$ python -q
>>> import numpy as np
>>> import numpy.linalg as la
>>> np.set_printoptions(precision=2, suppress=True, linewidth=100)
>>> rnd = lambda a: np.round(a, 2) + 0
>>> m1 = np.load("run6.npy")
>>> m1
array([[-146.,   18.,   75.,   44.],
       [-178.,   27.,   89.,   53.],
       [-134.,   18.,   71.,   36.],
       [-174.,   18.,   87.,   60.]])
>>> la.matrix_rank(m1, rtol=0.1)
np.int64(1)
>>> rnd(la.norm(m1, 2) / la.norm(m1))
np.float64(1.0)
>>> proj = np.triu(np.array([[3, -1, 1, -1], [1, 0, 3, -1], [-1, -1, 3, 0], [0, 1, 0, 1]]), 1) + np.eye(4)
>>> M2 = proj @ m1 @ la.inv(proj)
>>> rnd(np.poly(M2))
array([    1.,   -12.,   -49.,   972., -2592.])
>>> np.trace(M2), np.trace(m1)
(np.float64(12.0), np.float64(12.0))
>>> rnd(la.det(M2))
np.float64(-2592.0)
>>> data = np.array([[0, 0, 0, 1, 0, 0, 0],
...     [0, 0, 1, 0, 0, 0, 0],
...     [0, 1, 0, 1, 1, 1, 0],
...     [1, 0, 1, 0, 1, 0, 0],
...     [0, 0, 1, 1, 0, 1, 0],
...     [0, 0, 1, 0, 1, 0, 0],
...     [0, 0, 0, 0, 0, 0, 0]])
>>> vals, vecs = la.eigh(data)
>>> rnd(vecs.T @ data @ vecs)
array([[-1.89,  0.  ,  0.  ,  0.  ,  0.  ,  0.  ,  0.  ],
       [ 0.  , -1.33,  0.  ,  0.  ,  0.  ,  0.  ,  0.  ],
       [ 0.  ,  0.  , -0.61,  0.  ,  0.  ,  0.  ,  0.  ],
       [ 0.  ,  0.  ,  0.  ,  0.  ,  0.  ,  0.  ,  0.  ],
       [ 0.  ,  0.  ,  0.  ,  0.  ,  0.31,  0.  ,  0.  ],
       [ 0.  ,  0.  ,  0.  ,  0.  ,  0.  ,  0.77,  0.  ],
       [ 0.  ,  0.  ,  0.  ,  0.  ,  0.  ,  0.  ,  2.75]])
>>> np.abs(vecs[:, -1]).round(6).argmax()
np.int64(2)
>>> W0 = np.abs(np.array([[-1, -3, 3, -2], [-2, -3, -1, 3], [1, 2, -3, 0], [2, -3, 3, -2]])) + np.eye(4)
>>> W0 = W0 / W0.sum(axis=1, keepdims=True)
>>> rnd(W0)
array([[0.2 , 0.3 , 0.3 , 0.2 ],
       [0.2 , 0.4 , 0.1 , 0.3 ],
       [0.14, 0.29, 0.57, 0.  ],
       [0.18, 0.27, 0.27, 0.27]])
>>> M2 = W0 / la.norm(W0, axis=1, keepdims=True)
>>> G = M2 @ M2.T
>>> np.argwhere(np.triu(np.abs(G) > 0.95, 1))
array([[0, 3]])
>>> (G - 2 * np.eye(4)).round(6).argmax(axis=1)
array([3, 3, 0, 0])
>>> rnd(la.norm(M2, axis=1))
array([1., 1., 1., 1.])
>>> rnd(G[1])
array([0.9 , 1.  , 0.56, 0.92])
